>>> import numpy as np
>>> np.set_printoptions(precision=2, suppress=True, linewidth=200, legacy="1.25")
>>> F = np.load("out3.npy")
>>> F
array([[ 2,  1,  0,  4,  3,  1,  1,  4,  4,  0,  4,  0,  2,  3],
       [ 0, -1, -2,  2,  1, -1, -1,  2,  2, -2,  2, -2,  0,  1],
       [-1, -2, -3,  1,  0, -2, -2,  1,  1, -3,  1, -3, -1,  0],
       [ 2,  1,  0,  4,  3,  1,  1,  4,  4,  0,  4,  0,  2,  3],
       [ 3,  2,  1,  5,  4,  2,  2,  5,  5,  1,  5,  1,  3,  4],
       [ 1,  0, -1,  3,  2,  0,  0,  3,  3, -1,  3, -1,  1,  2],
       [ 3,  2,  1,  5,  4,  2,  2,  5,  5,  1,  5,  1,  3,  4],
       [ 3,  2,  1,  5,  4,  2,  2,  5,  5,  1,  5,  1,  3,  4]])
>>> Uu, sv, VT = np.linalg.svd(F)
>>> vecs = VT[:(sv > 1e-8).sum()]
>>> rng = np.random.default_rng(91376)
>>> vec = F[2] + -2 * F[0] + rng.integers(2) * np.eye(14)[10]
>>> vec
array([-5., -4., -3., -7., -6., -4., -4., -7., -7., -3., -6., -3., -5., -6.])
>>> np.linalg.matrix_rank(np.vstack([F, vec]))
3
>>> rk = np.linalg.matrix_rank(F)
>>> rk
2
>>> ns = np.linalg.svd(F)[2][rk:].T
>>> [int(np.linalg.matrix_rank(np.delete(F, i, axis=0))) for i in range(8)]
[2, 2, 2, 2, 2, 2, 2, 2]
>>> np.allclose(F @ ns, 0)
True
>>> np.linalg.matrix_rank(F.T @ F), np.linalg.matrix_rank(F @ F.T)
(2, 2)
>>> ns.shape
(14, 12)
>>> E = np.load("sample12.npy")
>>> E
array([[  0.99,  -9.81, -11.54, -10.55,   6.3 ,   4.29],
       [ -2.34,  -7.19,  -8.21,  10.03, -11.16,   7.08],
       [  6.25,  -8.98,   8.67,  -8.91,  -4.1 ,  10.44],
       [ -2.91,  -5.66,   1.44,  13.18, -12.6 ,   5.  ],
       [ -1.34,  -9.03,  -0.41, -10.76,   0.88, -14.14],
       [  1.58,   7.13,  -1.77,   6.76, -17.25,   0.48],
       [ -3.89,   6.27,   9.68,  14.91,  -3.03,   4.51],
       [ -3.07,  -5.01,   5.6 , -14.42,  11.12,   1.57],
       [  1.36,  -8.96,  -7.57, -11.47,   3.86, -10.69],
       [ -7.49,  -5.57,   3.77,  -9.66,  -5.31,  13.31],
       [ -3.3 ,  -4.15,   3.04,   7.71,  17.37,  -1.22],
       [  4.91,   0.13, -12.2 ,  -4.44,  10.6 ,   9.75],
       [ -3.96, -13.11,  12.54,  -6.74,  -1.31,  -2.83],
       [ -6.93, -14.1 , -11.57,   3.5 ,  -1.49,   2.22],
       [ -0.38, -13.17,   7.7 ,   3.35,   6.36,  10.74],
       [  7.04,  -4.4 ,  -7.49,  -1.63,  16.5 ,   0.14],
       [ -9.61,  -7.29,   2.56,   0.38,  -2.54, -15.54],
       [  2.24,   0.43,   1.6 ,  18.48,  -7.12,   0.08],
       [-14.64,  -1.76,   2.11,   4.76,  12.12,   2.96],
       [  8.14,  -6.  ,  10.27,  -7.08,  -2.96, -11.55],
       [ 13.21,   6.19, -11.36,   1.08,  -5.86,  -4.78],
       [-11.03,  -2.73,  12.36,   9.  ,   5.5 ,   2.61],
       [  8.08,  -0.84,   8.26, -11.47, -10.3 ,  -5.31],
       [-13.8 ,  -0.54,   9.36,   4.99,  -6.08,  -7.73],
       [  6.75,  -8.61,  12.16,   9.36,  -1.02,  -6.64],
       [  8.66,  14.22,  -4.48,  -7.62,  -6.19,   2.53],
       [ -2.31,  17.86,   5.7 ,  -3.86,   4.  ,  -3.52],
       [  4.29,  -1.7 ,  -8.3 ,  -7.41,  13.41,   8.68],
       [ 11.46,  11.11,  10.84,  -1.06,   3.62,  -3.67],
       [ -6.34,   1.47,   2.49,  10.24,   6.77,  14.17],
       [-11.  ,   1.01,   2.76,  -5.19,   4.58, -14.92],
       [ -2.38,   1.14,  -0.16, -15.66, -11.62,   3.56],
       [ -5.9 , -15.71,   1.04,   3.62,  -1.58, -10.09],
       [ -5.96,  -3.15, -14.77,  -5.51,   9.3 ,  -4.41],
       [  7.91,  10.05,  -5.6 ,  -4.79,  12.45,   5.2 ],
       [  2.15,  14.65,   6.2 ,  -8.59,   7.29,   3.89],
       [  1.94,  -0.49, -13.18, -14.24,   4.41,   0.22],
       [  2.48,   2.79,   2.69, -15.66,   2.9 , -11.18],
       [ -2.73,   4.64,   3.56,   6.87,  10.03,  14.51],
       [  9.85, -10.39,  12.08,   2.23,  -6.53,   1.23],
       [ -7.58,  12.25,   8.88,  -0.1 ,  -9.02,   5.67],
       [  4.79,  -4.32,   9.08,  13.8 ,  -3.25,  -8.65],
       [  2.82,   6.55,  -8.59,  15.95,  -1.26,   4.41],
       [  4.9 ,  -0.16,   5.66,   8.25,  -7.3 ,  14.92],
       [  6.21,  -4.15, -13.33,   8.62,  -9.41,  -1.94],
       [ -3.11,  -6.22,  -7.24,  13.15,   8.08,  -7.81],
       [  7.81,   1.35,  -3.58, -17.47,   1.36,   4.14],
       [  9.36,  -5.32,  -8.13, -14.32,   3.51,  -0.69],
       [-11.75,  11.43,  -9.74,   3.72,   0.26,   4.75],
       [ -9.22,   4.53,  11.74,   9.9 ,  -5.45,  -5.39]])
>>> Ac = (E - E.mean(axis=0)) / E.std(axis=0)
>>> Ac.std(axis=0)
array([1., 1., 1., 1., 1., 1.])
>>> b = np.linalg.lstsq(np.delete(Ac, 1, axis=1), Ac[:, 1])[0]
>>> round(1 - np.var(Ac[:, 1] - np.delete(Ac, 1, axis=1) @ b), 2)
0.03
